% python3 -q
>>> import numpy as np
>>> import numpy.linalg as la
>>> np.set_printoptions(precision=3, suppress=True, linewidth=140, floatmode="fixed")
>>> def tidy(a):
...     return np.round(a, 3) + 0
... 
>>> A = np.minimum.outer(np.arange(1, 7), np.arange(1, 7)) * 5
>>> A
array([[ 5,  5,  5,  5,  5,  5],
       [ 5, 10, 10, 10, 10, 10],
       [ 5, 10, 15, 15, 15, 15],
       [ 5, 10, 15, 20, 20, 20],
       [ 5, 10, 15, 20, 25, 25],
       [ 5, 10, 15, 20, 25, 30]])
>>> tidy(np.sort(np.abs(la.eigvals(A))))
array([ 1.326,  1.594,  2.231,  3.874,  9.941, 86.034])
>>> np.allclose(A, A.T)
True
>>> tidy(np.abs(la.eigvals(A)).max())
np.float64(86.034)
>>> A @ A
array([[ 150,  275,  375,  450,  500,  525],
       [ 275,  525,  725,  875,  975, 1025],
       [ 375,  725, 1025, 1250, 1400, 1475],
       [ 450,  875, 1250, 1550, 1750, 1850],
       [ 500,  975, 1400, 1750, 2000, 2125],
       [ 525, 1025, 1475, 1850, 2125, 2275]])
>>> tidy(la.det(A))
np.float64(15625.0)
>>> print(np.trace(A))
105
>>> (A + A.T) / 2
array([[ 5.000,  5.000,  5.000,  5.000,  5.000,  5.000],
       [ 5.000, 10.000, 10.000, 10.000, 10.000, 10.000],
       [ 5.000, 10.000, 15.000, 15.000, 15.000, 15.000],
       [ 5.000, 10.000, 15.000, 20.000, 20.000, 20.000],
       [ 5.000, 10.000, 15.000, 20.000, 25.000, 25.000],
       [ 5.000, 10.000, 15.000, 20.000, 25.000, 30.000]])
>>> rng = np.random.default_rng(910466)
>>> Y = A + rng.integers(-2, 3, (6, 1)) @ rng.integers(-2, 3, (1, 6))
>>> Y
array([[ 5,  5,  5,  5,  5,  5],
       [ 4,  9,  8, 10, 11, 11],
       [ 3,  8, 11, 15, 17, 17],
       [ 4,  9, 13, 20, 21, 21],
       [ 3,  8, 11, 20, 27, 27],
       [ 6, 11, 17, 20, 24, 29]])
>>> np.abs(Y - A).sum(axis=1)
array([ 0,  6, 12,  6, 12,  6])
>>> print(tidy(la.svd(Y - A, compute_uv=False)))
[9.381 0.000 0.000 0.000 0.000 0.000]
>>> X = np.load("test18.npy")
>>> X
array([[ 4.493,  0.100,  1.085],
       [ 2.634,  1.747, -0.985],
       [ 2.448, -0.007, -3.112],
       [ 1.912,  4.689,  0.513],
       [ 3.736,  0.845,  0.318],
       [ 2.490,  2.499, -0.521],
       [ 2.269,  3.200, -0.263],
       [ 1.277,  3.930, -1.515],
       [ 2.872,  3.049,  0.793],
       [ 3.235,  1.763,  0.234],
       [ 2.337,  3.512,  0.185],
       [ 1.454,  3.642, -1.450],
       [ 4.935, -0.115,  1.754],
       [ 3.279,  1.651,  0.210],
       [ 4.849, -1.412,  0.286],
       [ 2.156,  2.084, -1.604],
       [ 5.598, -2.856,  0.340],
       [ 2.326,  0.378, -2.969],
       [ 4.744,  1.491,  2.980],
       [ 2.709,  1.636, -0.947],
       [ 3.821,  2.967,  2.609],
       [ 3.216,  1.426, -0.143],
       [ 3.615, -0.027, -0.797],
       [ 3.085,  1.669, -0.160],
       [ 2.113,  3.027, -0.747],
       [ 1.548,  2.718, -2.185]])
>>> th = np.radians(120)
>>> R = np.eye(3)
>>> R[0, 0] = R[2, 2] = np.cos(th)
>>> R[0, 2], R[2, 0] = -np.sin(th), np.sin(th)
>>> print(tidy(R))
[[-0.500  0.000 -0.866]
 [ 0.000  1.000  0.000]
 [ 0.866  0.000 -0.500]]
>>> Y = X @ R.T
>>> print(tidy(np.abs(Y - X).max(axis=0)))
[9.697 0.000 6.788]
>>> tidy(la.det(R)), tidy(np.trace(R))
(np.float64(1.0), np.float64(0.0))
>>> np.allclose(X @ X.T, Y @ Y.T)
True
>>> tidy(la.svd(X, compute_uv=False)), tidy(la.svd(Y, compute_uv=False))
(array([18.013, 10.145,  7.068]), array([18.013, 10.145,  7.068]))
>>> vec = np.array([6, 5, 4])
>>> print(tidy(R.T @ (R @ vec)))
[6.000 5.000 4.000]
>>> tidy(np.sort(np.abs(np.degrees(np.angle(la.eigvals(R))))))
array([  0.000, 120.000, 120.000])
>>> print(3 - la.matrix_rank(R - np.eye(3), tol=1e-8))
1
>>> [p for p in range(1, 25) if np.allclose(la.matrix_power(R, p), np.eye(3))]
[3, 6, 9, 12, 15, 18, 21, 24]
>>> W2 = X[[22, 20]].astype(float)
>>> for _ in range(4):
...     labels = la.norm(X[:, None] - W2, axis=-1).argmin(axis=1)
...     W2 = np.array([X[labels == j].mean(axis=0) for j in range(2)])
... 
>>> labels
array([0, 0, 0, 1, 0, 1, 1, 1, 1, 0, 1, 1, 0, 0, 0, 0, 0, 0, 0, 0, 1, 0, 0, 0, 1, 1])
>>> print(np.abs(W2[1] - W2[0]).argmax())
1
>>> np.bincount(labels)
array([16, 10])
>>> tidy(W2[1] - W2[0])
array([-1.357,  2.675, -0.039])
